$ python -q
>>> import numpy as np
>>> np.set_printoptions(precision=2, suppress=True, linewidth=160, legacy="1.25")
>>> feats = np.load("layer11.npy")
>>> feats
array([[-2.57,  0.11,  0.48],
       [ 0.11, -2.97,  0.13],
       [ 0.48,  0.13, -2.46]])
>>> rng = np.random.default_rng(61900)
>>> z = rng.permutation(3)
>>> z
array([2, 1, 0])
>>> out = feats[z][:, z]
>>> np.diag(out)
array([-2.46, -2.97, -2.57])
>>> np.allclose(out, feats)
False
>>> out
array([[-2.46,  0.13,  0.48],
       [ 0.13, -2.97,  0.11],
       [ 0.48,  0.11, -2.57]])
>>> np.trace(out)
-8.0
>>> np.sort(np.abs(np.linalg.eigvals(out)))
array([2.  , 2.99, 3.  ])
>>> f = np.array([5, 1])
>>> np.correlate(feats[0], feats[1], "full")
array([-0.33,  7.65, -0.55, -1.41,  0.05])
>>> np.cross(feats[0, :3], feats[1, :3])
array([1.44, 0.39, 7.62])
>>> np.array([np.convolve(row, f, "same") for row in feats])
array([[-12.85,  -2.02,   2.51],
       [  0.55, -14.74,  -2.32],
       [  2.4 ,   1.13, -12.17]])
>>> np.convolve(feats[0], f)
array([-12.85,  -2.02,   2.51,   0.48])
>>> np.all(np.linalg.eigvalsh(feats) > 0)
False
>>> [round(float(np.linalg.det(feats[:i, :i])), 2) + 0 for i in range(1, 4)]
[-2.57, 7.62, -18.01]
>>> evals, vecs = np.linalg.eig(feats)
>>> np.sort(np.linalg.eigvals(feats @ feats))
array([4.01, 8.97, 9.02])
>>> np.sort(np.linalg.eigvals(feats.T))
array([-3.  , -2.99, -2.  ])
>>> evals
array([-2.  , -2.99, -3.  ])
>>> np.sort(np.linalg.eigvals(np.linalg.inv(feats)))
array([-0.5 , -0.33, -0.33])
>>> out = np.linalg.inv(feats)
>>> np.allclose(out, feats.T)
False
>>> (np.abs(out) > 1e-9).astype(int)
array([[1, 1, 1],
       [1, 1, 1],
       [1, 1, 1]])
>>> out
array([[-0.4 , -0.02, -0.08],
       [-0.02, -0.34, -0.02],
       [-0.08, -0.02, -0.42]])
>>> round(float(np.linalg.slogdet(feats)[0]), 2)
-1.0
>>> mat = np.loadtxt("arr.csv", delimiter=",")
>>> mat
array([[-56.,   1.,   9.,   0.,   8.,  -7.,  -3.],
       [  6.,  60.,   4.,   6.,  -5.,   3.,  -7.],
       [  0.,  -6.,  92.,  -2.,   7.,   9.,   0.],
       [ -4.,   0.,   9.,  71.,  -3.,   9.,  -9.],
       [  3.,  -7.,  -3.,  -2., -61.,   8.,  -7.],
       [ -3.,   5.,   3.,  -9.,  -1.,   7.,  -4.],
       [  0.,  -9.,  -1.,  -7.,   8.,  -1.,  75.]])
>>> vec = np.array([0, 0, 0, 2, 1, 0, -1])
>>> mat @ (2 * vec)
array([  22.,   28.,    6.,  296., -116.,  -30., -162.])
>>> (mat * vec).sum(axis=1)
array([ 11.,  14.,   3., 148., -58., -15., -81.])
>>> mat @ vec
array([ 11.,  14.,   3., 148., -58., -15., -81.])
>>> np.einsum("ij,j->i", mat, vec)
array([ 11.,  14.,   3., 148., -58., -15., -81.])
>>> np.sign((mat @ vec).round(6))
array([ 1.,  1.,  1.,  1., -1., -1., -1.])
>>> mat @ np.ones(7)
array([-48.,  67., 100.,  73., -69.,  -2.,  65.])
>>> f = np.array([-1, -1])
>>> np.cross(mat[0, :3], mat[4, :3])
array([  60., -141.,  389.])
>>> np.polyval(f, mat[0])
array([ 55.,  -2., -10.,  -1.,  -9.,   6.,   2.])
>>> Uu, s, Vh = np.linalg.svd(mat, full_matrices=False)
>>> s
array([94.98, 85.96, 67.39, 63.07, 59.49, 49.43,  7.6 ])
>>> np.allclose(mat, mat.T)
False
>>> mat @ mat
array([[ 3187.,  -114.,   286.,    56.,  -895.,   494.,   -92.],
       [  -24.,  3695.,   747.,   810.,     4.,   216.,  -994.],
       [  -34.,  -916.,  8428.,  -457.,   244.,   911.,   -25.],
       [  -96.,    89.,  1476.,  5011.,   -80.,   796., -1317.],
       [ -409.,   131.,   -81.,   -79.,  3701.,  -512.,   -72.],
       [  210.,   357.,   216.,  -648.,    21.,    27.,  -266.],
       [    1., -1270.,  -293., -1081.,   172.,  -117.,  5699.]])
>>> (mat - mat.T) / 2
array([[ 0. , -2.5,  4.5,  2. ,  2.5, -2. , -1.5],
       [ 2.5,  0. ,  5. ,  3. ,  1. , -1. ,  1. ],
       [-4.5, -5. ,  0. , -5.5,  5. ,  3. ,  0.5],
       [-2. , -3. ,  5.5,  0. , -0.5,  9. , -1. ],
       [-2.5, -1. , -5. ,  0.5,  0. ,  4.5, -7.5],
       [ 2. ,  1. , -3. , -9. , -4.5,  0. , -1.5],
       [ 1.5, -1. , -0.5,  1. ,  7.5,  1.5,  0. ]])
>>> np.round(np.abs(np.linalg.eigvals(mat)).max(), 2)
87.6
